>>> import numpy as np
>>> np.set_printoptions(precision=3, suppress=True, linewidth=100, legacy="1.25")
>>> tidy = lambda a: np.round(a, 3) + 0
>>> E = np.load("data.npy")
>>> print(E)
[[0 0 0 0 0 0 0 0 0 1 0 0 0 0 0]
 [0 0 0 0 0 0 0 0 1 0 0 0 0 0 0]
 [0 0 0 1 0 0 0 0 0 0 0 0 0 0 0]
 [0 0 0 0 1 0 0 0 0 0 0 0 0 0 0]
 [0 0 0 0 0 0 0 0 0 0 0 0 1 0 0]
 [0 0 0 0 0 0 0 0 0 0 0 0 0 1 0]
 [0 0 0 0 0 0 0 0 0 0 0 1 0 0 0]
 [1 0 0 0 0 0 0 0 0 0 0 0 0 0 0]
 [0 0 0 0 0 1 0 0 0 0 0 0 0 0 0]
 [0 0 1 0 0 0 0 0 0 0 0 0 0 0 0]
 [0 0 0 0 0 0 0 0 0 0 1 0 0 0 0]
 [0 1 0 0 0 0 0 0 0 0 0 0 0 0 0]
 [0 0 0 0 0 0 0 0 0 0 0 0 0 0 1]
 [0 0 0 0 0 0 1 0 0 0 0 0 0 0 0]
 [0 0 0 0 0 0 0 1 0 0 0 0 0 0 0]]
>>> def softmax(z):
...     e = np.exp(z - z.max(axis=-1, keepdims=True))
...     return e / e.sum(axis=-1, keepdims=True)
... 
>>> print(tidy(softmax(E[7])))
[0.163 0.06  0.06  0.06  0.06  0.06  0.06  0.06  0.06  0.06  0.06  0.06  0.06  0.06  0.06 ]
>>> S = E @ E.T / np.sqrt(15)
>>> print(tidy(softmax(S)[7] @ E))
[0.085 0.065 0.065 0.065 0.065 0.065 0.065 0.065 0.065 0.065 0.065 0.065 0.065 0.065 0.065]
>>> theta = np.radians(36)
>>> r_ = np.eye(15)
>>> r_[6, 6] = r_[4, 4] = np.cos(theta)
>>> r_[6, 4], r_[4, 6] = -np.sin(theta), np.sin(theta)
>>> other = E @ r_.T
>>> print(tidy(np.linalg.svd(E, compute_uv=False)), tidy(np.linalg.svd(other, compute_uv=False)))
[1. 1. 1. 1. 1. 1. 1. 1. 1. 1. 1. 1. 1. 1. 1.] [1. 1. 1. 1. 1. 1. 1. 1. 1. 1. 1. 1. 1. 1. 1.]
>>> print(np.allclose(np.linalg.norm(E, axis=1), np.linalg.norm(other, axis=1)))
True
>>> x0 = np.array([-2, -3, -1, 2, 0, 0, 3, 1, -2, -2, 0, -1, 1, 1, 2])
>>> rhs = E @ x0
>>> print(rhs)
[-2 -2  2  0  1  1 -1 -2  0 -1  0 -3  2  3  1]
>>> print(tidy(np.linalg.solve(E.T, E[12])))
[0. 0. 0. 0. 0. 0. 0. 0. 0. 0. 0. 0. 1. 0. 0.]
>>> print(tidy(np.linalg.solve(E, 4 * rhs)))
[ -8. -12.  -4.   8.   0.   0.  12.   4.  -8.  -8.   0.  -4.   4.   4.   8.]
